% ipython --no-banner

In [1]: import numpy as np

In [2]: np.set_printoptions(precision=1, suppress=True, linewidth=100)

In [3]: mat = np.loadtxt("case15.csv", delimiter=",")

In [4]: mat
Out[4]: 
array([[-1.,  4.,  3., -3.,  7.,  5.,  0., -1.,  0.,  5.],
       [ 0.,  5.,  4., -2.,  8.,  6.,  1.,  0.,  1.,  6.],
       [-2.,  3.,  2., -4.,  6.,  4., -1., -2., -1.,  4.],
       [-2.,  3.,  2., -4.,  6.,  4., -1., -2., -1.,  4.],
       [-2.,  3.,  2., -4.,  6.,  4., -1., -2., -1.,  4.]])

In [5]: # column 7 repeats column 0

In [6]: np.argsort(-np.linalg.norm(mat, axis=0).round(6), kind="stable")[:3]
Out[6]: array([4, 5, 9])

In [7]: np.linalg.cond(mat) > 100
Out[7]: np.True_

In [8]: [round(float(x), 1) for x in np.linalg.svd(mat, compute_uv=False)[:3]]
Out[8]: [24.8, 5.1, 0.0]

In [9]: round(float(np.linalg.norm(mat, 2) / np.linalg.norm(mat)), 1)
Out[9]: 1.0

In [10]: np.unique(mat.round(6), axis=0).shape
Out[10]: (3, 10)

In [11]: np.linalg.lstsq(mat[:-1].T, mat[-1])[2]
Out[11]: np.int32(2)

In [12]: round(np.trace(np.linalg.pinv(mat) @ mat), 1)
Out[12]: np.float64(2.0)

In [13]: try:
    ...:     np.linalg.inv(mat)
    ...: except np.linalg.LinAlgError as e:
    ...:     print(e)
    ...: 
Last 2 dimensions of the array must be square

In [14]: A = np.load("test8.npy")

In [15]: A
Out[15]: 
array([[-1, -1, -1],
       [-1, -1, -1],
       [ 0,  3,  1]])

In [16]: np.diff(A, axis=0)
Out[16]: 
array([[0, 0, 0],
       [1, 4, 2]])

In [17]: np.unravel_index(np.abs(A).argmax(), A.shape)
Out[17]: (np.int64(2), np.int64(1))

In [18]: A.sum(axis=1)
Out[18]: array([-3, -3,  4])

In [19]: A.shape
Out[19]: (3, 3)

In [20]: data = np.loadtxt("x.csv", delimiter=",")

In [21]: data
Out[21]: 
array([[ -1.,   1.,  -3.,  -3.,  -1.,   3.],
       [ -4.,  -2.,   0.,  -3.,  -3.,   1.],
       [ -7.,  -4.,   0.,  -6.,  -1.,   4.],
       [ -5.,  -3.,  -2.,  -4.,  -1.,   6.],
       [ -3.,  -6.,  -4.,  -3.,   1.,   4.],
       [  0.,  -5.,  -2.,  -5.,   0.,   6.],
       [  0.,  -5.,   0.,  -4.,  -2.,   6.],
       [  0.,  -7.,  -2.,  -5.,  -1.,   9.],
       [  3., -10.,  -4.,  -3.,  -3.,  11.],
       [  6., -11.,  -5.,  -6.,  -1.,  12.],
       [  4., -10.,  -2.,  -8.,   2.,  11.],
       [  2., -13.,  -4.,  -6.,   0.,  12.],
       [  5., -11.,  -5.,  -6.,   3.,  14.],
       [  7., -10.,  -3.,  -6.,   3.,  17.],
       [  9.,  -8.,  -1.,  -5.,   0.,  19.],
       [  9.,  -5.,  -3.,  -7.,   3.,  17.],
       [  8.,  -8.,  -5.,  -8.,   0.,  15.],
       [  8., -10.,  -7., -11.,   0.,  14.],
       [  7.,  -9.,  -5., -13.,  -1.,  16.],
       [  8.,  -8.,  -4., -14.,   1.,  15.],
       [  8.,  -7.,  -5., -17.,  -2.,  13.],
       [ 11., -10.,  -5., -14.,  -3.,  12.],
       [ 13., -11.,  -7., -15.,  -6.,  11.],
       [ 13., -13.,  -7., -15.,  -4.,  11.],
       [ 13., -15.,  -4., -12.,  -5.,  13.],
       [ 16., -12.,  -3., -15.,  -6.,  10.],
       [ 18.,  -9.,  -2., -16.,  -8.,  13.],
       [ 20.,  -7.,   1., -14.,  -9.,  16.],
       [ 22.,  -4.,   3., -12., -11.,  19.],
       [ 19.,  -6.,   1., -15.,  -9.,  21.],
       [ 19.,  -8.,   2., -12.,  -6.,  22.],
       [ 21.,  -5.,   3., -13.,  -3.,  21.],
       [ 20.,  -4.,   5., -11.,   0.,  24.],
       [ 20.,  -2.,   8., -14.,   0.,  22.]])

In [22]: T = np.stack([data, -1 * data, data[::-1]])

In [23]: np.linalg.norm(T, axis=(1, 2))
Out[23]: array([137.2, 137.2, 137.2])

In [24]: np.linalg.matrix_rank(T.reshape(3, -1))
Out[24]: np.int64(2)

In [25]: print((T @ data.T).shape)
(3, 34, 34)

In [26]: np.linalg.matrix_rank(T)
Out[26]: array([6, 6, 6])
